$ python3 -q
>>> import numpy as np
>>> import numpy.linalg as la
>>> np.set_printoptions(precision=3, suppress=True, linewidth=160, floatmode="fixed")
>>> E = np.diag(np.array([0, 1, 2]))
>>> print(E)
[[0 0 0]
 [0 1 0]
 [0 0 2]]
>>> rank = la.matrix_rank(E)
>>> rank
np.int64(2)
>>> ns = la.svd(E)[2][rank:].T
>>> np.allclose(E @ ns, 0)
True
>>> [int(la.matrix_rank(E[:, :j + 1])) for j in range(3)]
[0, 1, 2]
>>> E @ ns
array([[0.000],
       [0.000],
       [0.000]])
>>> print(ns[:, 0] / ns[np.abs(ns[:, 0]).round(6).argmax(), 0])
[1.000 0.000 0.000]
>>> ns.shape
(3, 1)
>>> print(E[:, 2] @ E[:, 1])
0
>>> la.norm(E, axis=0)
array([0.000, 1.000, 2.000])
>>> (E != 0).astype(int)
array([[0, 0, 0],
       [0, 1, 0],
       [0, 0, 1]])
>>> (la.matrix_power((E != 0) + (E.T != 0) + np.eye(3), 3) > 0).astype(int)
array([[1, 0, 0],
       [0, 1, 0],
       [0, 0, 1]])
>>> print(np.sort(la.eigvals(E).real))
[0.000 1.000 2.000]
>>> np.flatnonzero(la.matrix_power((E != 0) + (E.T != 0) + np.eye(3), 3)[1])
array([1])
>>> ev, evecs = la.eigh(E)
>>> x0 = np.array([3, 1, 1])
>>> np.abs(E).sum(axis=1).max(), np.abs(ev).max()
(np.int64(2), np.float64(2.0))
>>> round(float(x0 @ E @ x0 / (x0 @ x0)), 3), ev[0], ev[-1]
(0.273, np.float64(0.0), np.float64(2.0))
>>> J = np.load("out7.npy")
>>> J
array([[ 5,  6,  7],
       [ 8,  9, 10],
       [11, 12, 13],
       [14, 15, 16]])
>>> np.abs(np.diag(la.qr(J)[1])) > 1e-9
array([ True,  True, False])
>>> J @ la.pinv(J) @ J
array([[ 5.000,  6.000,  7.000],
       [ 8.000,  9.000, 10.000],
       [11.000, 12.000, 13.000],
       [14.000, 15.000, 16.000]])
>>> round(float(np.trace(la.pinv(J) @ J)), 3)
2.0
>>> Uu, sig, VT = la.svd(J)
>>> evecs = VT[:(sig > 1e-8).sum()]
>>> rng = np.random.default_rng(218)
>>> x0 = J[1] + 2 * J[2] + rng.integers(2) * np.eye(3)[2]
>>> x0
array([30.000, 33.000, 37.000])
>>> la.matrix_rank(np.vstack([J, x0]))
np.int64(3)
>>> np.argsort(-la.norm(J, axis=0).round(6), kind="stable")[:3]
array([2, 1, 0])
>>> w1 = np.array([[-4, 7, -5, 4, 0], [-3, -9, 4, -9, 2], [-8, 2, -6, -5, -9]])
>>> coef = np.array([2, 4, 8, 3, 3])
>>> act = np.maximum(J @ w1 + coef, 0)
>>> (act > 0).astype(int)
array([[0, 0, 0, 0, 0],
       [0, 0, 0, 0, 0],
       [0, 0, 0, 0, 0],
       [0, 0, 0, 0, 0]])
>>> (act > 0).mean(axis=0)
array([0.000, 0.000, 0.000, 0.000, 0.000])
>>> la.matrix_rank(act)
np.int64(0)
>>> Z = np.array([[1, -1, 3], [-1, -2, -3], [1, 3, -1], [2, 0, -3], [0, -1, -3]])
>>> act @ Z
array([[0, 0, 0],
       [0, 0, 0],
       [0, 0, 0],
       [0, 0, 0]])
>>> print(w1 @ Z)
[[ -8 -25 -40]
 [ -8  31  35]
 [-26  -5  18]]
>>> rank = la.matrix_rank(J)
>>> rank
np.int64(2)
>>> ns = la.svd(J)[2][rank:].T
>>> ns.shape
(3, 1)
>>> print(ns @ ns.T)
[[ 0.167 -0.333  0.167]
 [-0.333  0.667 -0.333]
 [ 0.167 -0.333  0.167]]
>>> [int(la.matrix_rank(np.delete(J, i, axis=0))) for i in range(4)]
[2, 2, 2, 2]
>>> la.matrix_rank(J.T @ J), la.matrix_rank(J @ J.T)
(np.int64(2), np.int64(2))
>>> np.round(J @ ns, 3) + 0
array([[0.000],
       [0.000],
       [0.000],
       [0.000]])
>>> M = np.load("arr.npy")
>>> M
array([[6.000, 5.000, 5.000],
       [5.000, 6.000, 5.000],
       [5.000, 5.000, 6.000]])
>>> t = np.radians(36)
>>> Rm = np.eye(3)
>>> Rm[1, 1] = Rm[2, 2] = np.cos(t)
>>> Rm[1, 2], Rm[2, 1] = -np.sin(t), np.sin(t)
>>> Rm
array([[ 1.000,  0.000,  0.000],
       [ 0.000,  0.809, -0.588],
       [ 0.000,  0.588,  0.809]])
>>> Y = M @ Rm.T
>>> Y
array([[6.000, 1.106, 6.984],
       [5.000, 1.915, 7.572],
       [5.000, 0.518, 7.793]])
>>> print(np.allclose(la.norm(M, axis=1), la.norm(Y, axis=1)))
True
>>> la.matrix_rank(Y, rtol=0.1)
np.int64(1)
>>> np.abs(la.svd(Y)[2][-1])
array([0.000, 0.988, 0.156])
